$ python3 -q
>>> import numpy as np
>>> np.set_printoptions(precision=2, suppress=True, linewidth=140, legacy="1.25")
>>> def rnd(a):
...     return np.round(a, 2) + 0
... 
>>> feats = np.loadtxt("m.csv", delimiter=",")
>>> feats
array([[ 2.11, -0.19,  0.53],
       [ 1.1 , -2.02,  4.33],
       [ 3.7 , -0.79,  2.19],
       [-1.16,  1.08, -2.23],
       [ 1.85,  1.17, -1.92],
       [-1.73,  0.52, -0.61],
       [-4.35,  0.12, -0.64],
       [ 0.5 ,  0.86, -0.53],
       [-4.58, -0.77,  0.77],
       [ 2.76, -1.5 ,  2.13],
       [-3.46,  0.92, -2.12],
       [ 1.63,  0.55, -0.08],
       [-1.19,  0.53, -0.65],
       [-0.67, -1.38,  2.88],
       [-2.23,  1.  , -4.01],
       [ 0.12,  0.1 ,  0.08]])
>>> C = feats[[11, 14]].astype(float)
>>> for _ in range(5):
...     idx = np.linalg.norm(feats[:, None] - C, axis=-1).argmin(axis=1)
...     C = np.array([feats[idx == j].mean(axis=0) for j in range(2)])
... 
>>> idx
array([0, 0, 0, 1, 0, 1, 1, 0, 1, 0, 1, 0, 1, 0, 1, 0])
>>> np.bincount(idx)
array([9, 7])
>>> np.abs(C[1] - C[0]).argmax()
0
>>> proj = feats @ np.linalg.solve(feats.T @ feats, feats.T)
>>> rnd(proj @ feats[:, 0])
array([ 2.11,  1.1 ,  3.7 , -1.16,  1.85, -1.73, -4.35,  0.5 , -4.58,  2.76, -3.46,  1.63, -1.19, -0.67, -2.23,  0.12])
>>> other = np.c_[feats[:, :2] @ np.array([[5, 5], [4, 5]]), np.array([3, 3, 0, 1, 2, 1, 3, 2, 1, 0, 2, 2, 0, 3, 2, 1])]
>>> rnd(other)
array([[  9.79,   9.6 ,   3.  ],
       [ -2.58,  -4.6 ,   3.  ],
       [ 15.34,  14.55,   0.  ],
       [ -1.48,  -0.4 ,   1.  ],
       [ 13.93,  15.1 ,   2.  ],
       [ -6.57,  -6.05,   1.  ],
       [-21.27, -21.15,   3.  ],
       [  5.94,   6.8 ,   2.  ],
       [-25.98, -26.75,   1.  ],
       [  7.8 ,   6.3 ,   0.  ],
       [-13.62, -12.7 ,   2.  ],
       [ 10.35,  10.9 ,   2.  ],
       [ -3.83,  -3.3 ,   0.  ],
       [ -8.87, -10.25,   3.  ],
       [ -7.15,  -6.15,   2.  ],
       [  1.  ,   1.1 ,   1.  ]])
>>> np.linalg.matrix_rank(np.c_[feats, other])
4
>>> rnd(np.linalg.norm(np.linalg.qr(feats)[0].T @ other, axis=0) ** 2 / ((other ** 2).sum(axis=0) + 1e-12))
array([1.  , 1.  , 0.08])
>>> np.linalg.matrix_rank(other)
3
>>> rng = np.random.default_rng(5831)
>>> mat = rng.normal(size=(15, 4)) + 20 * np.array([4, -4, -4, -5])
>>> rnd(mat)
array([[  81.39,  -80.84,  -80.14, -100.04],
       [  80.16,  -80.04,  -80.1 , -100.91],
       [  79.63,  -79.28,  -80.35,  -99.55],
       [  81.22,  -78.84,  -79.28,  -99.91],
       [  79.9 ,  -80.94,  -78.92, -100.42],
       [  81.89,  -78.58,  -78.5 ,  -98.86],
       [  79.59,  -80.65,  -81.33,  -99.48],
       [  79.96,  -79.91,  -81.84, -100.46],
       [  78.59,  -79.92,  -81.25,  -98.95],
       [  80.83,  -79.93,  -80.69, -100.25],
       [  80.71,  -81.34,  -79.33, -100.46],
       [  80.15,  -80.19,  -80.12, -100.44],
       [  80.85,  -81.07,  -80.72, -101.46],
       [  79.84,  -80.14,  -79.39,  -99.37],
       [  81.61,  -79.42,  -79.16, -100.63]])
>>> left, sv, Vh = np.linalg.svd(mat)
>>> rnd(sv)
array([663.03,   4.46,   2.75,   1.67])
>>> np.argmax(sv[:-1] / (sv[1:] + 1e-6)) + 1
1
>>> other = left[:, :1] @ np.diag(sv[:1]) @ Vh[:1]
>>> rnd(np.linalg.norm(mat - other, 2)), rnd(sv[1])
(4.46, 4.46)
>>> np.linalg.matrix_rank(other)
1
>>> np.linalg.matrix_rank(mat, rtol=0.05)
1
>>> C = mat[[13, 6]].astype(float)
>>> for _ in range(3):
...     idx = np.linalg.norm(mat[:, None] - C, axis=-1).argmin(axis=1)
...     C = np.array([mat[idx == j].mean(axis=0) for j in range(2)])
... 
>>> idx
array([0, 0, 1, 0, 0, 0, 1, 1, 1, 1, 0, 0, 1, 0, 0])
>>> rnd(C[1] - C[0])
array([-0.85, -0.09, -1.59,  0.09])
>>> np.bincount(idx)
array([9, 6])
>>> rnd(C)
array([[  80.76,  -80.04,  -79.44, -100.12],
       [  79.91,  -80.12,  -81.03, -100.02]])
>>> m1 = (rng.random((4, 4)) < 0.3) + np.eye(4)
>>> m1 /= m1.sum(axis=1, keepdims=True)
>>> rnd(m1)
array([[0.33, 0.  , 0.33, 0.33],
       [0.  , 0.5 , 0.  , 0.5 ],
       [0.  , 0.  , 1.  , 0.  ],
       [0.  , 0.33, 0.33, 0.33]])
>>> # rank 3
>>> idx = rng.permutation(4)
>>> idx
array([1, 3, 2, 0])
>>> other = m1[idx][:, idx]
>>> np.allclose(other, m1)
False
>>> rnd(np.linalg.det(other)), rnd(np.linalg.det(m1[idx]))
(0.0, 0.0)
>>> rk = np.linalg.matrix_rank(m1)
>>> rk
3
>>> N = np.linalg.svd(m1)[2][rk:].T
>>> rnd(m1 @ N)
array([[0.],
       [0.],
       [0.],
       [0.]])
>>> np.linalg.matrix_rank(m1.T @ m1), np.linalg.matrix_rank(m1 @ m1.T)
(3, 3)
>>> [int(np.linalg.matrix_rank(np.delete(m1, i, axis=0))) for i in range(4)]
[2, 3, 3, 3]
>>> left, sv, Vh = np.linalg.svd(m1, full_matrices=False)
>>> rnd(sv)
array([1.16, 0.82, 0.38, 0.  ])
>>> (sv > 1e-8).sum()
3
>>> rnd(np.sqrt((sv ** 2).sum())), rnd(np.linalg.norm(m1))
(1.47, 1.47)
>>> K = np.load("dump.npy")
>>> K
array([[0, 0, 0, 1, 0],
       [0, 0, 0, 0, 1],
       [0, 1, 0, 0, 0],
       [1, 0, 0, 0, 0],
       [0, 0, 1, 0, 0]])
>>> # rows sum to 1
>>> np.linalg.matrix_power(K, 4)
array([[1, 0, 0, 0, 0],
       [0, 0, 0, 0, 1],
       [0, 1, 0, 0, 0],
       [0, 0, 0, 1, 0],
       [0, 0, 1, 0, 0]])
>>> K @ K
array([[1, 0, 0, 0, 0],
       [0, 0, 1, 0, 0],
       [0, 0, 0, 0, 1],
       [0, 0, 0, 1, 0],
       [0, 1, 0, 0, 0]])
>>> assert K == K.T
Traceback (most recent call last):
  File "<python-input-57>", line 1, in <module>
    assert K == K.T
           ^^^^^^^^
ValueError: The truth value of an array with more than one element is ambiguous. Use a.any() or a.all()
>>> rnd(np.linalg.det(K))
-1.0
>>> W0 = np.load("data.npy")
>>> rnd(W0)
array([[0.8 , 0.11, 0.34, 0.11, 0.11],
       [0.11, 0.02, 0.05, 0.02, 0.02],
       [0.34, 0.05, 0.15, 0.05, 0.05],
       [0.11, 0.02, 0.05, 0.02, 0.02],
       [0.11, 0.02, 0.05, 0.02, 0.02]])
>>> # symmetric
>>> rnd(np.sort(np.abs(np.linalg.eigvals(W0))))
array([0., 0., 0., 0., 1.])
>>> rnd(np.linalg.det(W0))
0.0
>>> np.trace(W0)
1.0
>>> rnd(np.linalg.matrix_power(W0, 2))
array([[0.8 , 0.11, 0.34, 0.11, 0.11],
       [0.11, 0.02, 0.05, 0.02, 0.02],
       [0.34, 0.05, 0.15, 0.05, 0.05],
       [0.11, 0.02, 0.05, 0.02, 0.02],
       [0.11, 0.02, 0.05, 0.02, 0.02]])
>>> vec = np.array([1, 1, 2, 0, 0])
>>> rnd(W0 @ vec)
array([1.61, 0.23, 0.69, 0.23, 0.23])
>>> rnd((vec - W0 @ vec) @ (W0 @ vec))
0.0
>>> rnd(np.eye(5) - W0)
array([[ 0.2 , -0.11, -0.34, -0.11, -0.11],
       [-0.11,  0.98, -0.05, -0.02, -0.02],
       [-0.34, -0.05,  0.85, -0.05, -0.05],
       [-0.11, -0.02, -0.05,  0.98, -0.02],
       [-0.11, -0.02, -0.05, -0.02,  0.98]])
>>> rnd(W0 @ W0 @ vec)
array([1.61, 0.23, 0.69, 0.23, 0.23])
>>> other = np.array([[-4, -9, -4], [-1, 0, -7], [2, -1, -7], [5, -7, 9], [6, 7, 5]])
>>> C = np.array([[1, 4, 1, 3], [0, 5, 3, -4], [-1, 2, 2, 4]])
>>> E = other @ C
>>> E
array([[  0, -69, -39,   8],
       [  6, -18, -15, -31],
       [  9, -11, -15, -18],
       [ -4,   3,   2,  79],
       [  1,  69,  37,  10]])
>>> # looks like rank 3
>>> rk = np.linalg.matrix_rank(E)
>>> rk
3
>>> N = np.linalg.svd(E)[2][rk:].T
>>> np.linalg.matrix_rank(E.T @ E), np.linalg.matrix_rank(E @ E.T)
(3, 3)
>>> N.shape
(4, 1)
>>> [int(np.linalg.matrix_rank(E[:i])) for i in range(1, len(E) + 1)]
[1, 2, 3, 3, 3]
>>> rnd(N @ N.T)
array([[ 0.47, -0.24,  0.44,  0.02],
       [-0.24,  0.13, -0.22, -0.01],
       [ 0.44, -0.22,  0.4 ,  0.02],
       [ 0.02, -0.01,  0.02,  0.  ]])
>>> rnd(E @ N)
array([[0.],
       [0.],
       [0.],
       [0.],
       [0.]])
>>> other = E / np.linalg.norm(E, axis=1, keepdims=True)
>>> gram = other @ other.T
>>> rnd(gram)
array([[ 1.  ,  0.5 ,  0.55,  0.06, -0.97],
       [ 0.5 ,  1.  ,  0.96, -0.82, -0.68],
       [ 0.55,  0.96,  1.  , -0.7 , -0.69],
       [ 0.06, -0.82, -0.7 ,  1.  ,  0.17],
       [-0.97, -0.68, -0.69,  0.17,  1.  ]])
>>> rnd(np.linalg.norm(other, axis=1))
array([1., 1., 1., 1., 1.])
>>> np.argwhere(np.triu(np.abs(gram) > 0.95, 1))
array([[0, 4],
       [1, 2]])
>>> rnd(gram[0])
array([ 1.  ,  0.5 ,  0.55,  0.06, -0.97])
>>> other = np.array([[3, 7, 5, 9, 2],
...     [3, 5, 7, 2, 8],
...     [7, 1, 6, 4, 7],
...     [1, 1, 7, 2, 6],
...     [2, 2, 8, 6, 9]])
>>> A = other - other.T
>>> A
array([[ 0,  4, -2,  8,  0],
       [-4,  0,  6,  1,  6],
       [ 2, -6,  0, -3, -1],
       [-8, -1,  3,  0,  0],
       [ 0, -6,  1,  0,  0]])
>>> left, sv, Vh = np.linalg.svd(A)
>>> vecs = Vh[:(sv > 1e-8).sum()]
>>> vec = A[4] + -1 * A[0] + rng.integers(2) * np.eye(5)[3]
>>> vec
array([  0., -10.,   3.,  -7.,   0.])
>>> rnd(np.linalg.norm(vec - vecs.T @ vecs @ vec))
0.12
>>> rnd(vecs.T @ vecs)
array([[ 0.93, -0.03, -0.2 , -0.03,  0.16],
       [-0.03,  0.98, -0.09, -0.02,  0.07],
       [-0.2 , -0.09,  0.45, -0.09,  0.44],
       [-0.03, -0.02, -0.09,  0.98,  0.07],
       [ 0.16,  0.07,  0.44,  0.07,  0.65]])
>>> [round(float(x), 2) for x in np.linalg.svd(A, compute_uv=False)[:3]]
[11.68, 11.68, 5.52]
>>> np.linalg.cond(A) > 100
True
>>> left, sv, Vh = np.linalg.svd(A)
>>> np.argmax(sv[:-1] / (sv[1:] + 1e-6)) + 1
4
>>> rnd(sv)
array([11.68, 11.68,  5.52,  5.52,  0.  ])
>>> other = left[:, :4] @ np.diag(sv[:4]) @ Vh[:4]
>>> np.linalg.matrix_rank(other)
4
>>> rnd(other)
array([[ 0.,  4., -2.,  8.,  0.],
       [-4.,  0.,  6.,  1.,  6.],
       [ 2., -6.,  0., -3., -1.],
       [-8., -1.,  3.,  0.,  0.],
       [ 0., -6.,  1.,  0.,  0.]])
>>> np.linalg.matrix_rank(A, rtol=0.05)
4
>>> rnd(np.linalg.norm(A - other) / np.linalg.norm(A))
0.0
>>> other = A / np.linalg.norm(A, axis=1, keepdims=True)
>>> gram = other @ other.T
>>> (np.abs(gram) > 0.9).astype(int)
array([[1, 0, 0, 0, 0],
       [0, 1, 0, 0, 0],
       [0, 0, 1, 0, 0],
       [0, 0, 0, 1, 0],
       [0, 0, 0, 0, 1]])
>>> np.allclose(A[:-1].T @ np.linalg.lstsq(A[:-1].T, A[-1])[0], A[-1])
True
>>> rnd(np.trace(np.linalg.pinv(A) @ A))
4.0
>>> np.unique(A.round(6), axis=0).shape
(5, 5)
>>> np.linalg.lstsq(A[:-1].T, A[-1])[2]
4
